% ipython --no-banner

In [1]: import numpy as np

In [2]: np.set_printoptions(precision=4, suppress=True, linewidth=140, legacy="1.25")

In [3]: F = np.load("sample2.npy")

In [4]: print(F)
[[2 0 4 2]
 [2 0 4 2]
 [2 0 4 2]
 [2 0 4 2]]

In [5]: rk = np.linalg.matrix_rank(F)

In [6]: rk
Out[6]: 1

In [7]: N = np.linalg.svd(F)[2][rk:].T

In [8]: np.round(F @ N, 4) + 0
Out[8]: 
array([[0., 0., 0.],
       [0., 0., 0.],
       [0., 0., 0.],
       [0., 0., 0.]])

In [9]: print(N.shape)
(4, 3)

In [10]: print(np.allclose(F @ N, 0))
True

In [11]: print(np.linalg.matrix_rank(F.T @ F), np.linalg.matrix_rank(F @ F.T))
1 1

In [12]: [int(np.linalg.matrix_rank(F[:, :j + 1])) for j in range(4)]
Out[12]: [1, 1, 1, 1]

In [13]: print([int(np.linalg.matrix_rank(np.delete(F, i, axis=0))) for i in range(4)])
[1, 1, 1, 1]

In [14]: other = np.array([[0, 2], [3, 0], [2, 2], [1, 1]])

In [15]: np.einsum("ik,kj->ji", F, other)
Out[15]: 
array([[10, 10, 10, 10],
       [14, 14, 14, 14]])

In [16]: other @ F
Traceback (most recent call last):
  Cell In[16], line 1
    other @ F
ValueError: matmul: Input operand 1 has a mismatch in its core dimension 0, with gufunc signature (n?,k),(k,m?)->(n?,m?) (size 4 is different from 2)


In [17]: np.linalg.matrix_rank(np.vstack([F, other.T]))
Out[17]: 3

In [18]: print(np.einsum("ik,kj->ij", F, other))
[[10 14]
 [10 14]
 [10 14]
 [10 14]]

In [19]: round(float(np.linalg.norm(F, 2) / np.linalg.norm(F)), 4)
Out[19]: 1.0

In [20]: U, s, Vt = np.linalg.svd(F)

In [21]: vecs = Vt[:(s > 1e-8).sum()]

In [22]: rng = np.random.default_rng(19)

In [23]: x = F[2] + -2 * F[1] + rng.integers(2) * np.eye(4)[3]

In [24]: print(x)
[-2.  0. -4. -1.]

In [25]: np.linalg.matrix_rank(np.vstack([F, x]))
Out[25]: 2

In [26]: vecs.T @ vecs
Out[26]: 
array([[0.1667, 0.    , 0.3333, 0.1667],
       [0.    , 0.    , 0.    , 0.    ],
       [0.3333, 0.    , 0.6667, 0.3333],
       [0.1667, 0.    , 0.3333, 0.1667]])

In [27]: other = np.array([[1, 4, 9], [6, 7, 8], [9, 3, 3], [1, 2, 9]])

In [28]: data = other.T @ other

In [29]: data
Out[29]: 
array([[119,  75,  93],
       [ 75,  78, 119],
       [ 93, 119, 235]])

In [30]: other = data[0, 0] * data[1:] - np.outer(data[1:, 0], data[0])

In [31]: other
Out[31]: 
array([[    0,  3657,  7186],
       [    0,  7186, 19316]])

In [32]: np.flatnonzero(~other.round(6).any(axis=1))
Out[32]: array([], dtype=int64)
